>>> import numpy as np
>>> np.set_printoptions(precision=2, suppress=True, linewidth=100, legacy="1.25")
>>> J = np.loadtxt("test2.csv", delimiter=",")
>>> J.round(2) + 0
array([[ 1.  ,  0.04,  0.  , -0.04,  0.  ,  0.05, -0.03, -0.04],
       [ 0.04,  0.61,  0.04,  0.39,  0.04, -0.48,  0.3 ,  0.39],
       [ 0.  ,  0.04,  1.  , -0.04,  0.  ,  0.05, -0.03, -0.04],
       [-0.04,  0.39, -0.04,  0.61, -0.04,  0.48, -0.3 , -0.39],
       [ 0.  ,  0.04,  0.  , -0.04,  1.  ,  0.05, -0.03, -0.04],
       [ 0.05, -0.48,  0.05,  0.48,  0.05,  0.42,  0.37,  0.48],
       [-0.03,  0.3 , -0.03, -0.3 , -0.03,  0.37,  0.76, -0.3 ],
       [-0.04,  0.39, -0.04, -0.39, -0.04,  0.48, -0.3 ,  0.61]])
>>> theta = np.radians(30)
>>> R = np.eye(8)
>>> R[0, 0] = R[7, 7] = np.cos(theta)
>>> R[0, 7], R[7, 0] = -np.sin(theta), np.sin(theta)
>>> R
array([[ 0.87,  0.  ,  0.  ,  0.  ,  0.  ,  0.  ,  0.  , -0.5 ],
       [ 0.  ,  1.  ,  0.  ,  0.  ,  0.  ,  0.  ,  0.  ,  0.  ],
       [ 0.  ,  0.  ,  1.  ,  0.  ,  0.  ,  0.  ,  0.  ,  0.  ],
       [ 0.  ,  0.  ,  0.  ,  1.  ,  0.  ,  0.  ,  0.  ,  0.  ],
       [ 0.  ,  0.  ,  0.  ,  0.  ,  1.  ,  0.  ,  0.  ,  0.  ],
       [ 0.  ,  0.  ,  0.  ,  0.  ,  0.  ,  1.  ,  0.  ,  0.  ],
       [ 0.  ,  0.  ,  0.  ,  0.  ,  0.  ,  0.  ,  1.  ,  0.  ],
       [ 0.5 ,  0.  ,  0.  ,  0.  ,  0.  ,  0.  ,  0.  ,  0.87]])
>>> out = J @ R.T
>>> np.allclose(J @ J.T, out @ out.T)
True
>>> f, v = J[5], J[7]
>>> np.round(f @ f, 2)
1.0
>>> pr = (f @ v) / (f @ f) * f
>>> round(float(np.linalg.norm(f + v) ** 2 + np.linalg.norm(f - v) ** 2), 2)
4.0
>>> v - pr
array([-0.04,  0.39, -0.04, -0.39, -0.04,  0.48, -0.3 ,  0.61])
>>> np.round(np.outer(f, v), 2) + 0
array([[ 0.  ,  0.02,  0.  , -0.02,  0.  ,  0.03, -0.02,  0.03],
       [ 0.02, -0.19,  0.02,  0.19,  0.02, -0.23,  0.14, -0.29],
       [ 0.  ,  0.02,  0.  , -0.02,  0.  ,  0.03, -0.02,  0.03],
       [-0.02,  0.19, -0.02, -0.19, -0.02,  0.23, -0.14,  0.29],
       [ 0.  ,  0.02,  0.  , -0.02,  0.  ,  0.03, -0.02,  0.03],
       [-0.02,  0.16, -0.02, -0.16, -0.02,  0.2 , -0.13,  0.26],
       [-0.02,  0.14, -0.02, -0.14, -0.02,  0.18, -0.11,  0.23],
       [-0.02,  0.19, -0.02, -0.19, -0.02,  0.23, -0.14,  0.29]])
>>> m1 = np.load("dump.npy")
>>> m1
array([[-2, -3,  3,  0, -2, -3],
       [ 2,  2, -1,  0,  3,  2],
       [ 3,  2,  1,  0,  3,  3],
       [ 0,  0,  0,  2,  0,  0],
       [-2, -2,  0,  0,  2, -3],
       [-2,  3,  3,  0, -1,  0]])
>>> f = np.array([-8, 9])
>>> np.convolve(m1[4], f)
array([ 16,  -2, -18,   0, -16,  42, -27])
>>> np.cross(m1[4, :3], m1[3, :3])
array([0, 0, 0])
>>> np.array([np.convolve(row, f, "same") for row in m1])
array([[ 16,   6, -51,  27,  16,   6],
       [-16,   2,  26,  -9, -24,  11],
       [-24,  11,  10,   9, -24,   3],
       [  0,   0,   0, -16,  18,   0],
       [ 16,  -2, -18,   0, -16,  42],
       [ 16, -42,   3,  27,   8,  -9]])
>>> Uu, s, vt = np.linalg.svd(m1)
>>> s
array([9.27, 5.13, 3.66, 2.7 , 2.  , 0.14])
>>> out = Uu[:, :5] @ np.diag(s[:5]) @ vt[:5]
>>> out.round(2) + 0
array([[-2.03, -3.02,  3.  ,  0.  , -1.99, -2.96],
       [ 1.93,  1.96, -1.  ,  0.  ,  3.01,  2.08],
       [ 3.03,  2.02,  1.  ,  0.  ,  2.99,  2.96],
       [ 0.  ,  0.  ,  0.  ,  2.  ,  0.  ,  0.  ],
       [-1.98, -1.99,  0.  ,  0.  ,  2.  , -3.02],
       [-2.  ,  3.  ,  3.  ,  0.  , -1.  ,  0.  ]])
>>> np.round(np.linalg.norm(m1 - out, 2), 2), round(float(s[5]), 2)
(0.14, 0.14)
>>> np.linalg.matrix_rank(m1, rtol=0.05)
5
>>> np.sort(np.linalg.eigvals(m1).real)
array([-6.47,  0.27,  2.  ,  2.04,  3.58,  3.58])
>>> m1 @ m1
array([[ 17,   1,  -9,   0,   3,  15],
       [-13,  -4,   9,   0,   3, -14],
       [-11,   0,  17,   0,   6, -11],
       [  0,   0,   0,   4,   0,   0],
       [  2, -11, -13,   0,   5,  -4],
       [ 21,  20,  -6,   0,  20,  24]])
>>> (np.linalg.matrix_power((m1 != 0) + (m1.T != 0) + np.eye(6), 6) > 0).astype(int)
array([[1, 1, 1, 0, 1, 1],
       [1, 1, 1, 0, 1, 1],
       [1, 1, 1, 0, 1, 1],
       [0, 0, 0, 1, 0, 0],
       [1, 1, 1, 0, 1, 1],
       [1, 1, 1, 0, 1, 1]])
>>> (m1 != 0).astype(int)
array([[1, 1, 1, 0, 1, 1],
       [1, 1, 1, 0, 1, 1],
       [1, 1, 1, 0, 1, 1],
       [0, 0, 0, 1, 0, 0],
       [1, 1, 0, 0, 1, 1],
       [1, 1, 1, 0, 1, 0]])
>>> round(np.linalg.det(m1), 2)
-134.0
>>> basis = np.array([[0.1, -0.6, -0.6, 0.0, 2.0, -1.0, -0.1],
...     [0.3, -0.5, -0.3, 0.1, 1.1, 0.6, -0.4]])
>>> rng = np.random.default_rng(39)
>>> F = np.array([[2, -5],
...     [-5, -5],
...     [0, -4],
...     [1, -3],
...     [1, 0],
...     [1, -2],
...     [2, -5],
...     [4, -5],
...     [2, 4],
...     [3, 0],
...     [3, -5]]) @ basis + 0.05 * rng.normal(size=(11, 7))
>>> F
array([[ -1.3 ,   1.31,   0.31,  -0.54,  -1.56,  -4.98,   1.82],
       [ -1.9 ,   5.47,   4.52,  -0.49, -15.51,   1.94,   2.43],
       [ -1.1 ,   1.98,   1.3 ,  -0.36,  -4.43,  -2.38,   1.53],
       [ -0.82,   0.9 ,   0.32,  -0.32,  -1.35,  -2.81,   1.11],
       [  0.08,  -0.61,  -0.55,   0.07,   2.07,  -1.04,  -0.12],
       [ -0.47,   0.42,   0.08,  -0.2 ,  -0.15,  -2.22,   0.67],
       [ -1.31,   1.36,   0.21,  -0.53,  -1.56,  -5.01,   1.84],
       [ -1.07,   0.13,  -0.97,  -0.48,   2.57,  -6.98,   1.67],
       [  1.34,  -3.18,  -2.35,   0.4 ,   8.34,   0.33,  -1.85],
       [  0.3 ,  -1.86,  -1.83,  -0.06,   5.96,  -3.01,  -0.32],
       [ -1.2 ,   0.72,  -0.25,  -0.49,   0.42,  -5.97,   1.67]])
>>> f = np.array([2, 0])
>>> np.cross(F[7, :3], F[8, :3])
array([-3.37, -3.81,  3.24])
